$ python3 -q
>>> import numpy as np
>>> np.set_printoptions(precision=2, suppress=True, linewidth=120)
>>> rd = lambda a: np.round(a, 2) + 0
>>> m1 = np.loadtxt("test14.csv", delimiter=",")
>>> rd(m1)
array([[ 0.06,  0.06,  0.09,  0.14, -0.09,  0.01,  0.04,  0.14],
       [ 0.06,  0.06,  0.09,  0.14, -0.09,  0.01,  0.04,  0.14],
       [ 0.09,  0.09,  0.12,  0.19, -0.12,  0.02,  0.05,  0.19],
       [ 0.14,  0.14,  0.19,  0.3 , -0.19,  0.03,  0.08,  0.3 ],
       [-0.09, -0.09, -0.12, -0.19,  0.12, -0.02, -0.05, -0.19],
       [ 0.01,  0.01,  0.02,  0.03, -0.02,  0.  ,  0.01,  0.03],
       [ 0.04,  0.04,  0.05,  0.08, -0.05,  0.01,  0.02,  0.08],
       [ 0.14,  0.14,  0.19,  0.3 , -0.19,  0.03,  0.08,  0.3 ]])
>>> x0 = np.array([0, 8, 8, 7, 0, 0, 2, 1])
>>> h = np.maximum(m1 @ x0, 0)
>>> rd(np.maximum(m1 @ x0, 0) - np.maximum(-m1 @ x0, 0))
array([ 2.38,  2.38,  3.32,  5.22, -3.32,  0.48,  1.42,  5.22])
>>> rd(h)
array([2.38, 2.38, 3.32, 5.22, 0.  , 0.48, 1.42, 5.22])
>>> np.flatnonzero(h > 1e-9)
array([0, 1, 2, 3, 5, 6, 7])
>>> np.argsort(-np.linalg.norm(m1, axis=0).round(6), kind="stable")[:3]
array([3, 7, 2])
>>> [round(float(x), 2) for x in np.linalg.svd(m1, compute_uv=False)[:3]]
[1.0, 0.0, 0.0]
>>> rd(np.linalg.norm(m1, 2) / np.linalg.norm(m1))
np.float64(1.0)
>>> w, evecs = np.linalg.eigh(m1)
>>> rd(evecs @ np.diag(w) @ evecs.T)
array([[ 0.06,  0.06,  0.09,  0.14, -0.09,  0.01,  0.04,  0.14],
       [ 0.06,  0.06,  0.09,  0.14, -0.09,  0.01,  0.04,  0.14],
       [ 0.09,  0.09,  0.12,  0.19, -0.12,  0.02,  0.05,  0.19],
       [ 0.14,  0.14,  0.19,  0.3 , -0.19,  0.03,  0.08,  0.3 ],
       [-0.09, -0.09, -0.12, -0.19,  0.12, -0.02, -0.05, -0.19],
       [ 0.01,  0.01,  0.02,  0.03, -0.02,  0.  ,  0.01,  0.03],
       [ 0.04,  0.04,  0.05,  0.08, -0.05,  0.01,  0.02,  0.08],
       [ 0.14,  0.14,  0.19,  0.3 , -0.19,  0.03,  0.08,  0.3 ]])
>>> rd(w.sum()), np.trace(m1)
(np.float64(1.0), np.float64(1.0))
>>> print(np.abs(evecs[:, -1]).round(6).argmax())
3
>>> rd(np.linalg.eigvalsh(m1 + 3 * np.eye(8)))
array([3., 3., 3., 3., 3., 3., 3., 4.])
>>> (w > 1e-8).sum(), (w < -1e-8).sum()
(np.int64(1), np.int64(0))
>>> arr = np.load("arr.npy")
>>> arr
array([[ 4, -4,  2,  4],
       [-4,  4, -2, -4],
       [ 2, -2,  1,  2],
       [ 4, -4,  2,  4]])
>>> print(np.unique(arr.round(6), axis=0).shape)
(3, 4)
>>> np.linalg.lstsq(arr[:-1].T, arr[-1])[2]
np.int32(1)
>>> rd(np.trace(np.linalg.pinv(arr) @ arr))
np.float64(1.0)
>>> rd(arr @ np.linalg.pinv(arr) @ arr)
array([[ 4., -4.,  2.,  4.],
       [-4.,  4., -2., -4.],
       [ 2., -2.,  1.,  2.],
       [ 4., -4.,  2.,  4.]])
>>> U, sig, Vh = np.linalg.svd(arr)
>>> rd(sig)
array([13.,  0.,  0.,  0.])
>>> np.argmax(sig[:-1] / (sig[1:] + 1e-6)) + 1
np.int64(1)
>>> M2 = U[:, :1] @ np.diag(sig[:1]) @ Vh[:1]
>>> np.linalg.matrix_rank(arr, rtol=0.05)
np.int64(1)
>>> print(np.linalg.matrix_rank(M2))
1
>>> rd(np.linalg.norm(arr - M2, 2)), rd(sig[1])
(np.float64(0.0), np.float64(0.0))
>>> K = np.load("a.npy")
>>> K
array([[0, 2, 0, 0],
       [0, 1, 0, 0],
       [0, 0, 0, 2],
       [0, 0, 0, 1]])
>>> np.poly(K)
array([ 1., -2.,  1.,  0.,  0.])
>>> np.kron(np.eye(2, dtype=int), K)
array([[0, 2, 0, 0, 0, 0, 0, 0],
       [0, 1, 0, 0, 0, 0, 0, 0],
       [0, 0, 0, 2, 0, 0, 0, 0],
       [0, 0, 0, 1, 0, 0, 0, 0],
       [0, 0, 0, 0, 0, 2, 0, 0],
       [0, 0, 0, 0, 0, 1, 0, 0],
       [0, 0, 0, 0, 0, 0, 0, 2],
       [0, 0, 0, 0, 0, 0, 0, 1]])
>>> print((arr - arr.T) / 2)
[[0. 0. 0. 0.]
 [0. 0. 0. 0.]
 [0. 0. 0. 0.]
 [0. 0. 0. 0.]]
>>> np.linalg.determinant(arr)
Traceback (most recent call last):
  File "<python-input-37>", line 1, in <module>
    np.linalg.determinant(arr)
    ^^^^^^^^^^^^^^^^^^^^^
AttributeError: module 'numpy.linalg' has no attribute 'determinant'
>>> rd(np.sort(np.abs(np.linalg.eigvals(arr))))
array([ 0.,  0.,  0., 13.])
>>> np.allclose(arr, arr.T)
True
>>> M2 = K / np.sqrt((K ** 2).mean(axis=1, keepdims=True))
>>> np.linalg.matrix_rank(M2) == np.linalg.matrix_rank(K)
np.True_
